$ ipython --no-banner

In [1]: import numpy as np

In [2]: np.set_printoptions(precision=2, suppress=True, linewidth=120, sign=" ")

In [3]: data = np.load("x.npy")

In [4]: data
Out[4]: 
array([[  3,   4,   5,   6],
       [  7,   8,   9,  10],
       [ 11,  12,  13,  14],
       [ 15,  16,  17,  18],
       [ 19,  20,  21,  22]])

In [5]: U, sv, vt = np.linalg.svd(data)

In [6]: evecs = vt[:(sv > 1e-8).sum()]

In [7]: rng = np.random.default_rng(231)

In [8]: x0 = data[2] + -2 * data[0] + rng.integers(2) * np.eye(4)[0]

In [9]: x0
Out[9]: array([ 5.,  4.,  3.,  2.])

In [10]: np.diag(evecs.T @ evecs)
Out[10]: array([ 0.7,  0.3,  0.3,  0.7])

In [11]: np.allclose(evecs.T @ evecs @ x0, x0)
Out[11]: True

In [12]: np.round(np.trace(np.linalg.pinv(data) @ data), 2)
Out[12]: np.float64(2.0)

In [13]: np.abs(np.diag(np.linalg.qr(data)[1])) > 1e-9
Out[13]: array([ True,  True, False, False])

In [14]: rank = np.linalg.matrix_rank(data)

In [15]: rank
Out[15]: np.int64(2)

In [16]: N = np.linalg.svd(data)[2][rank:].T

In [17]: N.shape
Out[17]: (4, 2)

In [18]: [int(np.linalg.matrix_rank(data[:i])) for i in range(1, len(data) + 1)]
Out[18]: [1, 2, 2, 2, 2]

In [19]: np.linalg.matrix_rank(data.T @ data), np.linalg.matrix_rank(data @ data.T)
Out[19]: (np.int64(2), np.int64(2))

In [20]: [int(np.linalg.matrix_rank(data[:, :j + 1])) for j in range(4)]
Out[20]: [1, 2, 2, 2]

In [21]: X = np.loadtxt("data.csv", delimiter=",")

In [22]: X
Out[22]: 
array([[  0.,   0.,   0.,   0.,   0.,   0.],
       [ 12.,   3.,   8.,   0.,   5.,  15.],
       [  0.,   0.,   0.,   0.,   0.,   0.],
       [ 12.,   3.,   8.,   0.,   5.,  15.],
       [  0.,   0.,   0.,   0.,   0.,   0.],
       [  0.,   0.,   0.,   0.,   0.,   0.],
       [  0.,   0.,   2.,   0.,   2.,   3.],
       [  0.,   0.,   0.,   0.,   0.,   0.],
       [  0.,   0.,   2.,   0.,   2.,   3.],
       [  0.,   0.,   0.,   0.,   0.,   0.],
       [  8.,   2.,   6.,   0.,   4.,  11.]])

In [23]: U, sv, vt = np.linalg.svd(X)

In [24]: evecs = vt[:(sv > 1e-8).sum()]

In [25]: x0 = X[7] + -3 * X[9] + rng.integers(2) * np.eye(6)[3]

In [26]: x0
Out[26]: array([ 0.,  0.,  0.,  1.,  0.,  0.])

In [27]: np.diag(evecs.T @ evecs)
Out[27]: array([ 0.84,  0.05,  0.24,  0.  ,  0.3 ,  0.57])

In [28]: np.allclose(evecs.T @ evecs @ x0, x0)
Out[28]: False

In [29]: evecs.T @ evecs
Out[29]: 
array([[ 0.84,  0.21, -0.02,  0.  , -0.24,  0.17],
       [ 0.21,  0.05, -0.01,  0.  , -0.06,  0.04],
       [-0.02, -0.01,  0.24,  0.  ,  0.24,  0.35],
       [ 0.  ,  0.  ,  0.  ,  0.  ,  0.  ,  0.  ],
       [-0.24, -0.06,  0.24,  0.  ,  0.3 ,  0.3 ],
       [ 0.17,  0.04,  0.35,  0.  ,  0.3 ,  0.57]])
